In [1]: import numpy as np

In [2]: import numpy.linalg as la

In [3]: np.set_printoptions(precision=3, suppress=True, linewidth=200)

In [4]: r0 = np.array([-1, 2, 2, 0, 1, 1, 2, -1])

In [5]: r1 = np.array([2, -1, 2, -3, 0, 2, -1, 3])

In [6]: W0 = np.outer(r0, r1)

In [7]: W0
Out[7]: 
array([[-2,  1, -2,  3,  0, -2,  1, -3],
       [ 4, -2,  4, -6,  0,  4, -2,  6],
       [ 4, -2,  4, -6,  0,  4, -2,  6],
       [ 0,  0,  0,  0,  0,  0,  0,  0],
       [ 2, -1,  2, -3,  0,  2, -1,  3],
       [ 2, -1,  2, -3,  0,  2, -1,  3],
       [ 4, -2,  4, -6,  0,  4, -2,  6],
       [-2,  1, -2,  3,  0, -2,  1, -3]])

In [8]: np.allclose(W0[:-1].T @ la.lstsq(W0[:-1].T, W0[-1])[0], W0[-1])
Out[8]: True

In [9]: W0 @ la.pinv(W0) @ W0
Out[9]: 
array([[-2.,  1., -2.,  3.,  0., -2.,  1., -3.],
       [ 4., -2.,  4., -6.,  0.,  4., -2.,  6.],
       [ 4., -2.,  4., -6.,  0.,  4., -2.,  6.],
       [ 0.,  0.,  0.,  0.,  0.,  0.,  0.,  0.],
       [ 2., -1.,  2., -3.,  0.,  2., -1.,  3.],
       [ 2., -1.,  2., -3.,  0.,  2., -1.,  3.],
       [ 4., -2.,  4., -6.,  0.,  4., -2.,  6.],
       [-2.,  1., -2.,  3.,  0., -2.,  1., -3.]])

In [10]: left, sigma, vt = la.svd(W0)

In [11]: evecs = vt[:(sigma > 1e-8).sum()]

In [12]: rng = np.random.default_rng(98770)

In [13]: x = W0[5] + 4 * W0[2] + rng.integers(2) * np.eye(8)[6]

In [14]: x
Out[14]: array([ 18.,  -9.,  18., -27.,   0.,  18.,  -9.,  27.])

In [15]: np.diag(evecs.T @ evecs)
Out[15]: array([0.125, 0.031, 0.125, 0.281, 0.   , 0.125, 0.031, 0.281])

In [16]: la.matrix_rank(np.vstack([W0, x]))
Out[16]: np.int64(1)

In [17]: np.allclose(evecs.T @ evecs @ x, x)
Out[17]: True

In [18]: evecs.T @ evecs
Out[18]: 
array([[ 0.125, -0.063,  0.125, -0.188,  0.   ,  0.125, -0.062,  0.188],
       [-0.063,  0.031, -0.063,  0.094,  0.   , -0.063,  0.031, -0.094],
       [ 0.125, -0.063,  0.125, -0.188,  0.   ,  0.125, -0.063,  0.188],
       [-0.188,  0.094, -0.188,  0.281,  0.   , -0.188,  0.094, -0.281],
       [ 0.   ,  0.   ,  0.   ,  0.   ,  0.   ,  0.   ,  0.   ,  0.   ],
       [ 0.125, -0.063,  0.125, -0.188,  0.   ,  0.125, -0.063,  0.188],
       [-0.062,  0.031, -0.063,  0.094,  0.   , -0.063,  0.031, -0.094],
       [ 0.188, -0.094,  0.188, -0.281,  0.   ,  0.188, -0.094,  0.281]])

In [19]: out = W0[0, 0] * W0[1:] - np.outer(W0[1:, 0], W0[0])

In [20]: out
Out[20]: 
array([[0, 0, 0, 0, 0, 0, 0, 0],
       [0, 0, 0, 0, 0, 0, 0, 0],
       [0, 0, 0, 0, 0, 0, 0, 0],
       [0, 0, 0, 0, 0, 0, 0, 0],
       [0, 0, 0, 0, 0, 0, 0, 0],
       [0, 0, 0, 0, 0, 0, 0, 0],
       [0, 0, 0, 0, 0, 0, 0, 0]])

In [21]: la.matrix_rank(out), la.matrix_rank(W0)
Out[21]: (np.int64(0), np.int64(1))
